% ipython --no-banner

In [1]: import numpy as np

In [2]: import numpy.linalg as la

In [3]: np.set_printoptions(precision=3, suppress=True, linewidth=120, floatmode="fixed")

In [4]: W0 = np.loadtxt("m.csv", delimiter=",")

In [5]: print(W0)
[[ 0.000  3.000  0.000  0.000  0.000  0.000 -1.000  0.000]
 [ 0.000  0.000  0.000  0.000  0.000  0.000  0.000  0.000]
 [ 0.000  0.000  0.000  0.000  0.000 -2.000  0.000  3.000]
 [ 0.000  0.000  0.000  1.000  2.000  0.000  0.000  0.000]
 [ 0.000  0.000  0.000  0.000  0.000 -1.000  0.000 -1.000]
 [ 0.000  0.000  0.000  0.000  0.000  0.000  0.000  0.000]
 [ 0.000  0.000  0.000  0.000  3.000  0.000  0.000  3.000]]

In [6]: r = la.matrix_rank(W0)

In [7]: print(r)
5

In [8]: null = la.svd(W0)[2][r:].T

In [9]: print(np.round(null @ null.T, 3) + 0)
[[1.000 0.000 0.000 0.000 0.000 0.000 0.000 0.000]
 [0.000 0.100 0.000 0.000 0.000 0.000 0.300 0.000]
 [0.000 0.000 1.000 0.000 0.000 0.000 0.000 0.000]
 [0.000 0.000 0.000 0.000 0.000 0.000 0.000 0.000]
 [0.000 0.000 0.000 0.000 0.000 0.000 0.000 0.000]
 [0.000 0.000 0.000 0.000 0.000 0.000 0.000 0.000]
 [0.000 0.300 0.000 0.000 0.000 0.000 0.900 0.000]
 [0.000 0.000 0.000 0.000 0.000 0.000 0.000 0.000]]

In [10]: print(null.shape)
(8, 3)

In [11]: print([int(la.matrix_rank(np.delete(W0, i, axis=0))) for i in range(7)])
[4, 5, 4, 4, 4, 5, 4]

In [12]: print(np.allclose(W0 @ null, 0))
True

In [13]: print(la.matrix_rank(W0.T @ W0), la.matrix_rank(W0 @ W0.T))
5 5

In [14]: print([int(la.matrix_rank(W0[:, :j + 1])) for j in range(8)])
[0, 1, 1, 2, 3, 4, 4, 5]
